$ ipython --no-banner

In [1]: import numpy as np

In [2]: np.set_printoptions(precision=1, suppress=True, linewidth=100)

In [3]: def tidy(a):
   ...:     return np.round(a, 1) + 0
   ...: 

In [4]: m1 = np.array([[2.7, -0.7, -1.1],
   ...:     [-1.7, 0.4, 2.5],
   ...:     [3.0, 0.0, -0.3],
   ...:     [1.7, 0.6, 2.4],
   ...:     [-1.3, 2.6, -0.7],
   ...:     [0.0, -2.9, -0.9],
   ...:     [-0.8, -1.7, -2.4],
   ...:     [2.0, 0.6, 2.2],
   ...:     [-2.0, 0.1, -2.3],
   ...:     [-1.8, -0.5, -2.4],
   ...:     [1.1, -1.5, -2.4],
   ...:     [2.9, 0.4, -0.6],
   ...:     [1.7, -2.3, 0.9],
   ...:     [2.5, 1.6, -0.3],
   ...:     [-2.7, -0.7, -1.2],
   ...:     [1.3, 0.6, 2.6],
   ...:     [0.4, 2.9, 0.8],
   ...:     [0.0, 0.3, 3.0],
   ...:     [-1.3, 0.8, -2.6]])

In [5]: basis = m1[[10, 9]].astype(float)

In [6]: for _ in range(6):
   ...:     z = np.linalg.norm(m1[:, None] - basis, axis=-1).argmin(axis=1)
   ...:     basis = np.array([m1[z == j].mean(axis=0) for j in range(2)])
   ...: 

In [7]: z
Out[7]: array([0, 0, 0, 0, 1, 1, 1, 0, 1, 1, 1, 0, 0, 0, 1, 0, 0, 0, 1])

In [8]: np.bincount(z)
Out[8]: array([11,  8])

In [9]: F = np.load("case8.npy")

In [10]: F
Out[10]: 
array([[ 1, -1,  1],
       [ 1,  0,  0],
       [ 1,  1,  1],
       [ 1,  2,  4]])

In [11]: rng = np.random.default_rng(5845)

In [12]: z = rng.permutation(3)

In [13]: Y = F[:, z] * rng.choice([-1, 1], 3)

In [14]: Y
Out[14]: 
array([[ 1,  1, -1],
       [ 0,  1,  0],
       [ 1,  1,  1],
       [ 4,  1,  2]])

In [15]: Uu, _, Vh = np.linalg.svd(F.T @ Y)

In [16]: z
Out[16]: array([2, 0, 1])

In [17]: tidy(np.linalg.lstsq(F, Y)[0])
Out[17]: 
array([[0., 1., 0.],
       [0., 0., 1.],
       [1., 0., 0.]])

In [18]: tidy(Uu @ Vh)
Out[18]: 
array([[0., 1., 0.],
       [0., 0., 1.],
       [1., 0., 0.]])

In [19]: Y = np.c_[F[:, :2] @ np.array([[2, 0], [3, 2]]), np.array([-3, 1, 1, 1])]

In [20]: Y
Out[20]: 
array([[-1, -2, -3],
       [ 2,  0,  1],
       [ 5,  2,  1],
       [ 8,  4,  1]])

In [21]: np.linalg.matrix_rank(np.c_[F, Y])
Out[21]: np.int64(4)

In [22]: np.linalg.matrix_rank(Y)
Out[22]: np.int64(3)

In [23]: tidy(np.linalg.norm(np.linalg.qr(F)[0].T @ Y, axis=0) ** 2 / ((Y ** 2).sum(axis=0) + 1e-12))
Out[23]: array([1. , 1. , 0.9])

In [24]: tidy(np.linalg.lstsq(F, Y[:, 0])[0])
Out[24]: array([2., 3., 0.])

In [25]: O, R = np.linalg.qr(F)

In [26]: tidy(O @ R)
Out[26]: 
array([[ 1., -1.,  1.],
       [ 1.,  0.,  0.],
       [ 1.,  1.,  1.],
       [ 1.,  2.,  4.]])

In [27]: tidy(O)
Out[27]: 
array([[-0.5,  0.7,  0.5],
       [-0.5,  0.2, -0.5],
       [-0.5, -0.2, -0.5],
       [-0.5, -0.7,  0.5]])

In [28]: tidy(O.T @ O)
Out[28]: 
array([[1., 0., 0.],
       [0., 1., 0.],
       [0., 0., 1.]])

In [29]: np.trace(O @ O.T)
Out[29]: np.float64(3.0)

In [30]: x0 = np.array([3, 3, 0])

In [31]: rhs = O @ x0

In [32]: beta, lr = np.zeros(3), 1 / np.linalg.norm(O, 2) ** 2

In [33]: for i in range(6):
    ...:     beta -= lr * O.T @ (O @ beta - rhs)
    ...:     if i % 2 == 0: print(i, round(np.linalg.norm(O @ beta - rhs), 1))
    ...: 
0 0.0
2 0.0
4 0.0

In [34]: tidy(beta)
Out[34]: array([3., 3., 0.])

In [35]: feats = np.array([[23, -1, -11, -11], [-1, 2, -2, 1], [-11, -2, 9, 5], [-11, 1, 5, 11]])

In [36]: x0 = np.array([2, 8, 5, 7])

In [37]: rhs = feats @ x0

In [38]: beta, lr = np.zeros(4), 1 / np.linalg.norm(feats, 2) ** 2

In [39]: for i in range(50):
    ...:     beta -= lr * feats.T @ (feats @ beta - rhs)
    ...:     if i % 10 == 0: print(i, round(np.linalg.norm(feats @ beta - rhs), 1))
    ...: 
0 33.7
10 25.8
20 20.1
30 15.9
40 12.8

In [40]: tidy(np.linalg.cond(feats))
Out[40]: np.float64(189.7)

In [41]: tidy(beta)
Out[41]: array([-1.9,  1.2, -0.3,  5.3])

In [42]: evals, V = np.linalg.eigh(feats)

In [43]: x0 = np.array([4, 2, 5, 5])

In [44]: tidy(V * np.sqrt(evals) @ V.T)
Out[44]: 
array([[ 4.3, -0.3, -1.6, -1.4],
       [-0.3,  1.1, -0.8,  0.2],
       [-1.6, -0.8,  2.4,  0.6],
       [-1.4,  0.2,  0.6,  3. ]])

In [45]: (np.sign(V[:, -1].round(6)) == np.sign(V[0, -1].round(6))).astype(int)
Out[45]: array([1, 0, 0, 0])

In [46]: tidy(V * np.abs(evals) @ V.T)
Out[46]: 
array([[ 23.,  -1., -11., -11.],
       [ -1.,   2.,  -2.,   1.],
       [-11.,  -2.,   9.,   5.],
       [-11.,   1.,   5.,  11.]])

In [47]: tidy(np.linalg.norm(feats[0] - feats[3]))
Out[47]: np.float64(43.6)

In [48]: tidy(np.linalg.norm(feats[0], 1)), tidy(np.linalg.norm(feats[0], np.inf))
Out[48]: (np.float64(46.0), np.float64(23.0))

In [49]: tidy(np.linalg.norm(feats, 2))
Out[49]: np.float64(35.1)

In [50]: A = rng.normal(size=(11, 3)) + 5 * np.array([-2, -2, -1])

In [51]: tidy(A)
Out[51]: 
array([[-10.4, -10.2,  -6.6],
       [-10.3,  -9.9,  -5.1],
       [ -9.8,  -9. ,  -3.3],
       [-10.6,  -9.5,  -4.3],
       [-10.1,  -9.9,  -4.1],
       [ -9.6, -10.9,  -4.6],
       [ -9.5,  -8.9,  -4.4],
       [ -9.7, -10.5,  -5.1],
       [-10.2, -10.5,  -4.6],
       [ -8.4, -11.2,  -5.6],
       [-10.7,  -9.8,  -4.1]])

In [52]: Y = np.c_[A[:, :2] @ np.array([[0, 1], [0, 0]]), np.array([2, 2, -2, 2, 1, -2, -1, 1, 2, 0, -1])]

In [53]: tidy(Y)
Out[53]: 
array([[  0. , -10.4,   2. ],
       [  0. , -10.3,   2. ],
       [  0. ,  -9.8,  -2. ],
       [  0. , -10.6,   2. ],
       [  0. , -10.1,   1. ],
       [  0. ,  -9.6,  -2. ],
       [  0. ,  -9.5,  -1. ],
       [  0. ,  -9.7,   1. ],
       [  0. , -10.2,   2. ],
       [  0. ,  -8.4,   0. ],
       [  0. , -10.7,  -1. ]])

In [54]: tidy(np.linalg.norm(np.linalg.qr(A)[0].T @ Y, axis=0) ** 2 / ((Y ** 2).sum(axis=0) + 1e-12))
Out[54]: array([0. , 1. , 0.4])

In [55]: basis = A[[5, 0]].astype(float)

In [56]: for _ in range(4):
    ...:     z = np.linalg.norm(A[:, None] - basis, axis=-1).argmin(axis=1)
    ...:     basis = np.array([A[z == j].mean(axis=0) for j in range(2)])
    ...: 

In [57]: z
Out[57]: array([1, 0, 0, 0, 0, 0, 0, 0, 0, 0, 0])

In [58]: tidy(basis[1] - basis[0])
Out[58]: array([-0.5, -0.2, -2.1])

In [59]: np.bincount(z)
Out[59]: array([10,  1])

In [60]: x0 = np.array([3, 2, 1])

In [61]: rhs = F @ x0

In [62]: tidy(np.linalg.pinv(F) @ F)
Out[62]: 
array([[1., 0., 0.],
       [0., 1., 0.],
       [0., 0., 1.]])

In [63]: tidy(np.linalg.solve(F.T @ F, F.T @ rhs))
Out[63]: array([3., 2., 1.])

In [64]: rhs = rhs + 0.3 * rng.normal(size=4)

In [65]: tidy(rhs)
Out[65]: array([ 1.6,  2.9,  6.5, 11.6])

In [66]: beta, *_ = np.linalg.lstsq(F, rhs)

In [67]: tidy(np.linalg.norm(rhs - F @ beta))
Out[67]: np.float64(0.2)

In [68]: tidy(beta)
Out[68]: array([3. , 2.4, 1. ])

In [69]: tidy(F.T @ (rhs - F @ beta))
Out[69]: array([0., 0., 0.])

In [70]: beta.round()
Out[70]: array([3., 2., 1.])

In [71]: cen = (A - A.mean(axis=0)) / A.std(axis=0)

In [72]: np.argwhere(np.abs(cen) > 2)
Out[72]: 
array([[0, 2],
       [9, 0]])

In [73]: tidy(cen.std(axis=0))
Out[73]: array([1., 1., 1.])

In [74]: beta = np.linalg.lstsq(np.delete(cen, 0, axis=1), cen[:, 0])[0]

In [75]: np.abs(beta).argmax()
Out[75]: np.int64(0)

In [76]: tidy(beta)
Out[76]: array([-0.5,  0.1])

In [77]: tidy(1 - np.var(cen[:, 0] - np.delete(cen, 0, axis=1) @ beta))
Out[77]: np.float64(0.2)

In [78]: M = np.load("mat.npy")

In [79]: M
Out[79]: 
array([[ 4,  0,  8,  0],
       [ 2,  4,  4,  8],
       [16,  0, -6,  0],
       [ 8, 16, -3, -6]])

In [80]: Y = M / np.linalg.norm(M, axis=1, keepdims=True)

In [81]: G = Y @ Y.T

In [82]: (G - 2 * np.eye(4)).round(6).argmax(axis=1)
Out[82]: array([1, 0, 3, 2])

In [83]: np.argwhere(np.triu(np.abs(G) > 0.95, 1))
Out[83]: array([], shape=(0, 2), dtype=int64)

In [84]: tidy(np.degrees(np.arccos(np.clip(G[3, 0], -1, 1))))
Out[84]: np.float64(87.3)

In [85]: arr = np.load("arr.npy")

In [86]: arr
Out[86]: 
array([[0, 0, 5],
       [0, 0, 2],
       [0, 0, 0]])

In [87]: tidy(np.linalg.pinv(arr))
Out[87]: 
array([[0. , 0. , 0. ],
       [0. , 0. , 0. ],
       [0.2, 0.1, 0. ]])

In [88]: tidy(np.linalg.svd(arr, compute_uv=False))
Out[88]: array([5.4, 0. , 0. ])

In [89]: arr[:, 1] @ arr[:, 0]
Out[89]: np.int64(0)

In [90]: arr @ arr.T
Out[90]: 
array([[25, 10,  0],
       [10,  4,  0],
       [ 0,  0,  0]])

In [91]: np.allclose(arr @ arr.T, arr.T @ arr)
Out[91]: False

In [92]: arr @ arr
Out[92]: 
array([[0, 0, 0],
       [0, 0, 0],
       [0, 0, 0]])

In [93]: tidy(np.linalg.det(arr))
Out[93]: np.float64(0.0)

In [94]: tidy(np.abs(np.linalg.eigvals(arr)).max())
Out[94]: np.float64(0.0)

In [95]: Uu, s, Vh = np.linalg.svd(arr, full_matrices=False)

In [96]: tidy(np.sqrt((s ** 2).sum())), tidy(np.linalg.norm(arr))
Out[96]: (np.float64(5.4), np.float64(5.4))

In [97]: np.allclose(Uu * s @ Vh, arr)
Out[97]: True

In [98]: np.abs(Uu[:, 0]).round(6).argmax()
Out[98]: np.int64(0)

In [99]: tidy(Uu.T @ Uu)
Out[99]: 
array([[1., 0., 0.],
       [0., 1., 0.],
       [0., 0., 1.]])

In [100]: tidy(Uu.T @ arr @ Vh.T)
Out[100]: 
array([[5.4, 0. , 0. ],
       [0. , 0. , 0. ],
       [0. , 0. , 0. ]])

In [101]: W1 = np.array([[-1, -7, 7], [5, -1, -2], [6, 4, -4]])

In [102]: beta = np.array([8, 9, 3])

In [103]: H = np.maximum(arr @ W1 + beta, 0)

In [104]: tidy((H > 0).mean(axis=0))
Out[104]: array([1. , 1. , 0.3])

In [105]: np.linalg.matrix_rank(H)
Out[105]: np.int64(3)

In [106]: basis = np.array([[1, 2], [-1, 0], [-2, 1]])

In [107]: W1 @ basis
Out[107]: 
array([[-8,  5],
       [10,  8],
       [10,  8]])

In [108]: H @ basis
Out[108]: 
array([[ 9, 76],
       [ 3, 40],
       [-7, 19]])

In [109]: (H @ basis).round(6).argmax(axis=1)
Out[109]: array([1, 1, 1])
